>>> import numpy as np
>>> np.set_printoptions(suppress=True, linewidth=160)
>>> tidy = lambda a: np.round(a, 2) + 0
>>> K = np.loadtxt("case13.csv", delimiter=",")
>>> K
array([[3.07, 0.09, 1.91],
       [0.09, 1.95, 0.52],
       [1.91, 0.52, 2.98]])
>>> # symmetric, so the eigenvalues are real
>>> t3 = np.stack([K, -2 * K, K[::-1]])
>>> t3.shape
(3, 3, 3)
>>> E = np.load("block14.npy")
>>> E
array([[ 3,  0,  0,  0,  0,  0,  0,  0],
       [-2,  3,  0,  0,  0,  0,  0,  0],
       [-3,  3,  0,  0,  0,  0,  0,  0],
       [-1,  0, -2,  3,  0,  0,  0,  0],
       [ 2, -2,  3,  3, -2,  0,  0,  0],
       [-3,  1,  0, -3,  3,  1,  0,  0],
       [ 3,  2,  3,  0, -3,  0,  3,  0],
       [ 0,  2,  2, -3, -3, -3,  0, -3]])
>>> # triangular: eigenvalues sit on the diagonal
>>> f = np.array([8, 8, 9])
>>> np.cross(E[1, :3], E[6, :3])
array([  9,   6, -13])
>>> f, v = E[6], E[5]
>>> f @ f
np.int64(40)
>>> pr = (f @ v) / (f @ f) * f
>>> tidy(v - pr)
array([-1.8,  1.8,  1.2, -3. ,  1.8,  1. ,  1.2,  0. ])
>>> tidy((v - pr) @ f)
np.float64(0.0)
>>> cov = E.T @ E
>>> np.diag(cov)
array([45, 31, 26, 36, 31, 10,  9,  9])
>>> cov
array([[ 45, -16,  17,  12, -22,  -3,   9,   0],
       [-16,  31,   4, -15,  -5,  -5,   6,  -6],
       [ 17,   4,  26,  -3, -21,  -6,   9,  -6],
       [ 12, -15,  -3,  36,  -6,   6,   0,   9],
       [-22,  -5, -21,  -6,  31,  12,  -9,   9],
       [ -3,  -5,  -6,   6,  12,  10,   0,   9],
       [  9,   6,   9,   0,  -9,   0,   9,   0],
       [  0,  -6,  -6,   9,   9,   9,   0,   9]])
>>> np.allclose(cov, cov.T)
True
>>> tidy(np.linalg.svd(E, compute_uv=False) ** 2)
array([83.66, 61.75, 23.77, 15.91,  9.22,  2.02,  0.67,  0.  ])
>>> np.linalg.matrix_rank(cov)
np.int64(7)
>>> tidy(np.linalg.eigvalsh(cov)[::-1])
array([83.66, 61.75, 23.77, 15.91,  9.22,  2.02,  0.67,  0.  ])
